% ipython --no-banner

In [1]: import numpy as np

In [2]: from numpy import linalg as LA

In [3]: np.set_printoptions(precision=2, suppress=True, linewidth=140, sign=" ")

In [4]: rd = lambda a: np.round(a, 2) + 0

In [5]: arr = np.load("out12.npy")

In [6]: print(arr)
[[ -3  -3  -3  -3  -3  -3  -3  -3  -3  -3]
 [ -3  -6  -6  -6  -6  -6  -6  -6  -6  -6]
 [ -3  -6  -9  -9  -9  -9  -9  -9  -9  -9]
 [ -3  -6  -9 -12 -12 -12 -12 -12 -12 -12]
 [ -3  -6  -9 -12 -15 -15 -15 -15 -15 -15]
 [ -3  -6  -9 -12 -15 -18 -18 -18 -18 -18]
 [ -3  -6  -9 -12 -15 -18 -21 -21 -21 -21]
 [ -3  -6  -9 -12 -15 -18 -21 -24 -24 -24]
 [ -3  -6  -9 -12 -15 -18 -21 -24 -27 -27]
 [ -3  -6  -9 -12 -15 -18 -21 -24 -27 -30]]

In [7]: print([round(float(LA.det(arr[:i, :i])), 2) + 0 for i in range(1, 11)])
[-3.0, 9.0, -27.0, 81.0, -243.0, 729.0, -2187.0, 6561.0, -19683.0, 59049.0]

In [8]: LA.cholesky(arr)
LinAlgError: Matrix is not positive definite


In [9]: print(rd(LA.eigvalsh(arr).min()))
-134.3

In [10]: vec = np.array([5, 0, -5, 1, -3, -2, -3, -1, 1, 2])

In [11]: rhs = arr @ vec

In [12]: print(rhs)
[  15   45   75   90  108  117  120  114  105   99]

In [13]: print(rd(LA.solve(arr, 4 * rhs)))
[ 20.   0. -20.   4. -12.  -8. -12.  -4.   4.   8.]

In [14]: LA.solve(arr, rhs[:-1])
ValueError: solve1: Input operand 1 has a mismatch in its core dimension 0, with gufunc signature (m,m),(m)->(m) (size 9 is different from 10)


In [15]: print(rd(LA.solve(arr.T, arr[3])))
[ 0.  0.  0.  1.  0.  0.  0.  0.  0.  0.]

In [16]: print(rd(LA.solve(arr, arr[:, 7])))
[ 0.  0.  0.  0.  0.  0.  0.  1.  0.  0.]

In [17]: print(rd(LA.solve(arr, rhs)))
[ 5.  0. -5.  1. -3. -2. -3. -1.  1.  2.]

In [18]: vec = np.array([1, 0, 0, -1, -1, 1, 2, -2, -2, -2])

In [19]: rhs = arr @ vec

In [20]: beta, lr = np.zeros(10), 1 / LA.norm(arr, 2) ** 2

In [21]: for i in range(60):
    ...:     beta -= lr * arr.T @ (arr @ beta - rhs)
    ...:     if i % 10 == 0: print(i, round(LA.norm(arr @ beta - rhs), 2))
    ...: 
0 25.54
10 23.06
20 20.92
30 19.09
40 17.52
50 16.18

In [22]: print(rd(beta))
[ 0.01 -0.02 -0.07 -0.16 -0.27 -0.42 -0.63 -0.9  -1.13 -1.26]

In [23]: out = arr / LA.norm(arr, axis=1, keepdims=True)

In [24]: G = out @ out.T

In [25]: print((np.abs(G) > 0.9).astype(int))
[[ 1  1  1  1  1  1  1  1  0  0]
 [ 1  1  1  1  1  1  1  1  1  1]
 [ 1  1  1  1  1  1  1  1  1  1]
 [ 1  1  1  1  1  1  1  1  1  1]
 [ 1  1  1  1  1  1  1  1  1  1]
 [ 1  1  1  1  1  1  1  1  1  1]
 [ 1  1  1  1  1  1  1  1  1  1]
 [ 1  1  1  1  1  1  1  1  1  1]
 [ 0  1  1  1  1  1  1  1  1  1]
 [ 0  1  1  1  1  1  1  1  1  1]]

In [26]: print(rd(np.degrees(np.arccos(np.clip(G[6, 4], -1, 1)))))
8.14

In [27]: out = arr / np.sqrt((arr ** 2).mean(axis=1, keepdims=True))

In [28]: print(rd(LA.norm(out, axis=1)))
[ 3.16  3.16  3.16  3.16  3.16  3.16  3.16  3.16  3.16  3.16]

In [29]: print(rd(out[2]))
[-0.36 -0.72 -1.08 -1.08 -1.08 -1.08 -1.08 -1.08 -1.08 -1.08]

In [30]: print(LA.matrix_rank(arr - arr.mean(axis=1, keepdims=True)))
9

In [31]: print(LA.matrix_rank(out) == LA.matrix_rank(arr))
True

In [32]: mat = np.load("run17.npy")

In [33]: print(mat)
[[ 2.8   1.21  0.44  2.    1.6 ]
 [ 1.86  0.5  -3.01  0.81 -0.03]
 [ 3.34  3.11  0.36  2.77  1.05]
 [ 2.78 -2.38 -1.23  1.3   1.83]
 [ 0.8  -3.42 -0.98  0.19 -0.54]
 [-0.96 -3.92  3.78 -7.01  2.31]
 [ 1.48  1.26 -2.18 -1.45 -1.09]
 [-0.11 -1.31 -1.51  0.77 -1.01]
 [ 4.11  0.15  0.37  1.69  1.17]
 [ 1.84 -1.5  -0.51  0.31  0.71]
 [-0.99 -4.43  4.87 -6.04  3.3 ]
 [-0.54 -5.49  4.69 -6.26  4.  ]
 [ 0.68 -2.29 -1.54  0.02  1.07]
 [-0.3  -3.37  3.89 -6.92  2.73]
 [ 0.64 -3.3  -0.58 -0.88 -0.74]
 [ 4.71  3.24  1.72  3.48  3.49]
 [-1.32 -3.19  3.34 -8.17  3.08]
 [ 2.14 -3.66 -0.3   2.05 -0.6 ]
 [-1.63 -5.08  4.35 -6.82  2.99]
 [ 5.56 -0.14  0.32  3.91  2.5 ]
 [ 4.85  1.8   0.33  5.01  1.36]
 [ 1.37 -1.69 -0.17  0.33  0.64]
 [-0.26 -5.98  3.67 -5.43  3.6 ]
 [ 0.   -3.64  3.97 -7.96  4.21]]

In [34]: out = np.c_[mat[:, :1] @ np.array([[0]]), np.array([-2, 3, 1, 1, 3, 0, -2, -1, 3, -2, 3, -3, 2, -3, 0, -2, 2, 2, 3, 3, 3, 1, -1, 3])]

In [35]: print(out)
[[ 0. -2.]
 [ 0.  3.]
 [ 0.  1.]
 [ 0.  1.]
 [ 0.  3.]
 [ 0.  0.]
 [ 0. -2.]
 [ 0. -1.]
 [ 0.  3.]
 [ 0. -2.]
 [ 0.  3.]
 [ 0. -3.]
 [ 0.  2.]
 [ 0. -3.]
 [ 0.  0.]
 [ 0. -2.]
 [ 0.  2.]
 [ 0.  2.]
 [ 0.  3.]
 [ 0.  3.]
 [ 0.  3.]
 [ 0.  1.]
 [ 0. -1.]
 [ 0.  3.]]

In [36]: print(LA.matrix_rank(np.c_[mat, out]))
6

In [37]: print(rd(LA.lstsq(mat, out[:, 0])[0]))
[ 0.  0.  0.  0.  0.]

In [38]: print(rd(LA.norm(LA.qr(mat)[0].T @ out, axis=0) ** 2 / ((out ** 2).sum(axis=0) + 1e-12)))
[ 0.    0.16]

In [39]: Z = mat[[2, 5]].astype(float)

In [40]: for _ in range(5):
    ...:     idx = LA.norm(mat[:, None] - Z, axis=-1).argmin(axis=1)
    ...:     Z = np.array([mat[idx == j].mean(axis=0) for j in range(2)])
    ...: 

In [41]: print(idx)
[ 0  0  0  0  0  1  0  0  0  0  1  1  0  1  0  0  1  0  1  0  0  0  1  1]

In [42]: print(np.abs(Z[1] - Z[0]).argmax())
3

In [43]: print(np.bincount(idx))
[ 16   8]

In [44]: Ac = (mat - mat.mean(axis=0)) / mat.std(axis=0)

In [45]: print(rd(Ac.std(axis=0)))
[ 1.  1.  1.  1.  1.]

In [46]: beta = LA.lstsq(np.delete(Ac, 3, axis=1), Ac[:, 3])[0]

In [47]: print(rd(beta))
[ 0.76 -0.03 -0.18 -0.24]

In [48]: print(np.abs(beta).argmax())
0

In [49]: Ac = mat - mat.mean(axis=0)

In [50]: evecs = LA.svd(Ac)[2][:1]

In [51]: out = Ac - Ac @ evecs.T @ evecs

In [52]: print(LA.norm(out, axis=1).round(6).argmax())
15

In [53]: print(rd(out.std(axis=0)))
[ 0.97  1.45  1.39  0.75  1.32]

In [54]: print(rd(np.cov(Ac @ evecs.T, rowvar=False)))
30.41

In [55]: J = np.loadtxt("arr.csv", delimiter=",")

In [56]: print(J)
[[-0.35 -0.5   1.6  -0.4   0.6  -1.2   0.2 ]
 [-1.49 -1.   -0.6  -2.    0.   -0.3   0.7 ]
 [ 1.31  0.4   0.1  -1.    0.4  -0.3  -0.7 ]
 [-1.51  0.7   0.7  -0.8   0.5   2.3   0.8 ]
 [-0.87 -0.6   0.    0.5  -1.   -0.4   0.5 ]
 [ 2.67 -0.6   0.2  -1.5  -1.9  -0.4  -1.3 ]
 [ 1.68  0.7   0.5   0.3   1.3  -1.1  -0.8 ]
 [ 3.5  -0.7  -0.8  -0.7   1.6  -1.1  -1.7 ]
 [-0.42 -3.4   0.3  -0.3   0.9  -0.4   0.1 ]
 [ 1.21  0.2  -0.4  -0.8  -0.2  -1.2  -0.6 ]
 [-1.77  0.5  -0.1  -0.5   0.   -0.2   0.9 ]
 [ 1.11  1.3   0.    0.4   0.1   0.3  -0.6 ]
 [-1.32  0.    0.6  -0.6  -0.8   0.9   0.6 ]
 [-0.9  -1.6  -1.2   1.5  -0.5   2.9   0.5 ]
 [ 0.58 -2.2   0.3   1.2   1.2   1.9  -0.3 ]
 [-1.67 -1.2  -0.6   1.1  -2.    0.8   0.8 ]
 [ 2.24 -0.4  -1.1   0.   -0.1   0.5  -1.1 ]
 [-1.72 -0.6   0.1   1.2  -2.   -1.6   0.8 ]
 [-2.34  0.8   0.1   2.1  -0.5  -1.3   1.2 ]
 [-3.22  1.9   0.6  -1.4   0.3  -1.    1.6 ]
 [ 1.59 -2.    1.3   1.2  -1.4  -1.1  -0.8 ]
 [ 0.88  1.2  -0.1  -1.3   0.1  -0.5  -0.4 ]
 [-1.11  0.2   0.3  -1.    0.4   0.    0.5 ]
 [ 1.83  0.3  -1.4  -0.4  -1.1  -0.8  -1.  ]]

In [57]: left, sv, VT = LA.svd(J)

In [58]: print(np.argmax(sv[:-1] / (sv[1:] + 1e-6)) + 1)
6

In [59]: out = left[:, :6] @ np.diag(sv[:6]) @ VT[:6]

In [60]: print(rd(LA.norm(J - out) / LA.norm(J)))
0.01

In [61]: print(LA.matrix_rank(out))
6

In [62]: print(rd(LA.norm(J - out, 2)), rd(sv[6]))
0.19 0.19

In [63]: idx = J[:, 6] > np.median(J[:, 6])

In [64]: f = J[idx].mean(axis=0) - J[~idx].mean(axis=0)

In [65]: print(idx.astype(int))
[ 1  1  0  1  1  0  0  0  0  0  1  0  1  1  0  1  0  1  1  1  0  0  1  0]

In [66]: print(((J - J.mean(axis=0)) @ f > 0).astype(int))
[ 1  1  0  1  1  0  0  0  0  0  1  0  1  1  0  1  0  1  1  1  0  0  1  0]

In [67]: P = J @ LA.solve(J.T @ J, J.T)

In [68]: print(rd(np.diag(P)))
[ 0.28  0.39  0.12  0.34  0.22  0.55  0.19  0.41  0.58  0.1   0.09  0.27  0.22  0.45  0.33  0.25  0.15  0.32  0.38  0.31  0.46  0.12  0.11
  0.39]

In [69]: print(rd(P @ J[:, 2]))
[ 1.6 -0.6  0.1  0.7  0.   0.2  0.5 -0.8  0.3 -0.4 -0.1  0.   0.6 -1.2  0.3 -0.6 -1.1  0.1  0.1  0.6  1.3 -0.1  0.3 -1.4]

In [70]: print(rd(np.trace(P)))
7.0

In [71]: vec = np.array([2, 2, 1, 1, 2, 1, 1])

In [72]: rhs = J @ vec

In [73]: print(rd(LA.pinv(J) @ J))
[[ 1.  0.  0.  0.  0.  0.  0.]
 [ 0.  1.  0.  0.  0.  0.  0.]
 [ 0.  0.  1.  0.  0.  0.  0.]
 [ 0.  0.  0.  1.  0.  0.  0.]
 [ 0.  0.  0.  0.  1.  0.  0.]
 [ 0.  0.  0.  0.  0.  1.  0.]
 [ 0.  0.  0.  0.  0.  0.  1.]]

In [74]: print(rd(LA.lstsq(J, rhs)[0]))
[ 2.  2.  1.  1.  2.  1.  1.]

In [75]: print(rd(LA.solve(J.T @ J, J.T @ rhs)))
[ 2.  2.  1.  1.  2.  1.  1.]

In [76]: LA.solve(J, rhs)
LinAlgError: Last 2 dimensions of the array must be square


In [77]: rng = np.random.default_rng(463)

In [78]: rhs = rhs + 0.3 * rng.normal(size=24)

In [79]: print(rd(rhs))
[-0.45 -7.26  2.18  1.88 -4.15 -2.7   5.87  4.56 -5.98 -0.67 -1.88  5.1  -2.78 -2.05  2.2  -7.84  1.17 -8.24 -2.19 -1.97 -3.1   1.94 -1.4
 -1.38]

In [80]: beta, *_ = LA.lstsq(J, rhs)

In [81]: print(rd(beta))
[ 2.04  1.97  0.91  0.98  2.02  0.96  1.17]

In [82]: print(rd(J.T @ (rhs - J @ beta)))
[ 0.  0.  0.  0.  0.  0.  0.]

In [83]: print(beta.round())
[ 2.  2.  1.  1.  2.  1.  1.]

In [84]: print([round(float(LA.norm(LA.solve(J.T @ J + lam * np.eye(7), J.T @ rhs))), 2) for lam in (0, 1, 10, 100)])
[4.02, 3.4, 2.53, 0.84]

In [85]: W0 = np.loadtxt("layer8.csv", delimiter=",")

In [86]: print(W0)
[[-0.8 -1.8  0.2 -0.9  0.7 -1.4 -0.2  0.3]
 [-0.5 -0.5  0.2  0.3  0.5 -1.1 -0.9  0.2]
 [-0.8  1.5 -0.5 -0.7  0.4 -0.7  0.7 -0.1]
 [ 2.1 -0.1 -0.1  1.  -0.5 -0.7  0.5 -2.6]
 [-1.1 -0.7 -2.9 -0.5 -0.1  0.8  0.8  0.5]
 [-0.4 -0.1  0.3 -0.5 -1.2  2.3 -0.4 -1. ]
 [-0.1  0.3 -0.6 -0.1  0.1 -0.2 -0.3  0.1]]

In [87]: vec = np.array([0, -2, 2, -2, -1, 2, -1, 3])

In [88]: a = np.maximum(W0 @ vec, 0)

In [89]: print(rd(a))
[ 3.4  0.   0.   0.   0.   5.   0. ]
